>>> import numpy as np
>>> from numpy import linalg as LA
>>> np.set_printoptions(precision=1, suppress=True, linewidth=120, legacy="1.25")
>>> def tidy(a):
...     return np.round(a, 1) + 0
... 
>>> arr = np.load("m.npy")
>>> print(arr)
[[ 2 -1  2 -1]
 [-1  2 -1  2]
 [ 4 -2 -4  2]
 [-2  4  2 -4]]
>>> def softmax(z):
...     e = np.exp(z - z.max(axis=-1, keepdims=True))
...     return e / e.sum(axis=-1, keepdims=True)
... 
>>> print(tidy(softmax(10 * arr[1])))
[0.  0.5 0.  0.5]
>>> scores = arr @ arr.T / np.sqrt(4)
>>> print(tidy(softmax(scores)))
[[1. 0. 0. 0.]
 [0. 1. 0. 0.]
 [0. 0. 1. 0.]
 [0. 0. 0. 1.]]
>>> print(tidy(softmax(scores + np.triu(np.full(scores.shape, -np.inf), 1))))
[[1. 0. 0. 0.]
 [0. 1. 0. 0.]
 [0. 0. 1. 0.]
 [0. 0. 0. 1.]]
>>> rng = np.random.default_rng(828)
>>> M2 = arr + rng.integers(-2, 3, (4, 1)) @ rng.integers(-2, 3, (1, 4))
>>> print(M2)
[[ 6  3  2 -5]
 [ 3  6 -1 -2]
 [ 6  0 -4  0]
 [ 2  8  2 -8]]
>>> print(tidy(LA.svd(M2 - arr, compute_uv=False)))
[12.5  0.   0.   0. ]
>>> print(np.abs(M2 - arr).sum(axis=1))
[12 12  6 12]
>>> print(M2 - arr)
[[ 4  4  0 -4]
 [ 4  4  0 -4]
 [ 2  2  0 -2]
 [ 4  4  0 -4]]
>>> labels = rng.permutation(4)
>>> print(labels)
[1 0 2 3]
>>> M2 = arr[labels][:, labels]
>>> print(np.allclose(M2, arr))
False
>>> print(np.diag(M2))
[ 2  2 -4 -4]
>>> print(tidy(np.sort(np.abs(LA.eigvals(M2)))))
[1.6 2.6 4.7 7.7]
>>> F = np.load("a.npy")
>>> print(F)
[[-2.2  5.1  6.5  6.3 -0.2  9.6  5.4 -2.2 -8.1]
 [-2.1  4.9  6.9  6.9  0.3  8.9  5.7 -1.8 -8.3]
 [-2.3  5.4  6.8  6.2 -0.3  9.2  4.6 -2.  -7.9]
 [-1.9  5.   7.1  6.2 -0.2  8.9  5.1 -1.7 -8.4]
 [-2.   4.8  6.3  6.5  0.1  9.1  4.9 -1.6 -8.1]
 [-2.1  5.   6.8  6.2  0.1  9.   5.  -2.5 -8.1]
 [-1.7  5.1  7.1  6.1  0.   9.1  4.9 -2.6 -7.7]
 [ 2.   2.8 -6.1  7.3 -3.2  9.2 -5.7  4.9 -5.2]
 [ 2.4  3.7 -5.9  6.6 -3.5  8.9 -6.1  5.4 -4.8]
 [ 1.7  3.1 -5.7  6.4 -2.3  8.6 -6.7  4.8 -4.9]
 [ 2.1  3.4 -6.5  6.6 -3.   8.8 -5.7  4.9 -5.7]
 [ 2.1  3.1 -6.1  6.7 -3.2  8.6 -5.8  4.8 -5.3]
 [ 2.1  3.2 -6.2  6.9 -2.5  9.2 -5.9  5.2 -4.6]
 [ 1.6  3.3 -6.   6.6 -3.6  9.4 -5.5  5.1 -5.1]
 [-9.   5.4  1.1 -9.3  5.9  1.9 -1.9 -9.1  0.8]
 [-8.5  4.8  1.1 -9.3  6.4  2.5 -1.9 -9.1  0.9]
 [-9.3  4.3  1.  -9.1  6.   2.3 -1.7 -8.8  1.3]
 [-8.9  4.9  1.2 -8.8  6.1  2.  -2.1 -8.4  0.8]
 [-9.1  4.9  0.9 -8.8  5.5  1.6 -2.2 -9.6  1.4]
 [-9.   5.6  1.4 -8.6  6.1  1.5 -1.7 -9.   1. ]
 [-8.9  5.   0.8 -9.1  5.9  2.  -2.1 -8.9  0.7]]
>>> M2 = F / LA.norm(F, axis=1, keepdims=True)
>>> cov = M2 @ M2.T
>>> print(tidy(np.degrees(np.arccos(np.clip(cov[19, 16], -1, 1)))))
5.6
>>> print(tidy(LA.norm(M2, axis=1)))
[1. 1. 1. 1. 1. 1. 1. 1. 1. 1. 1. 1. 1. 1. 1. 1. 1. 1. 1. 1. 1.]
>>> print(tidy(cov[19]))
[ 0.1  0.   0.1  0.   0.   0.1  0.1 -0.4 -0.4 -0.3 -0.4 -0.4 -0.4 -0.4  1.   1.   1.   1.   1.   1.   1. ]
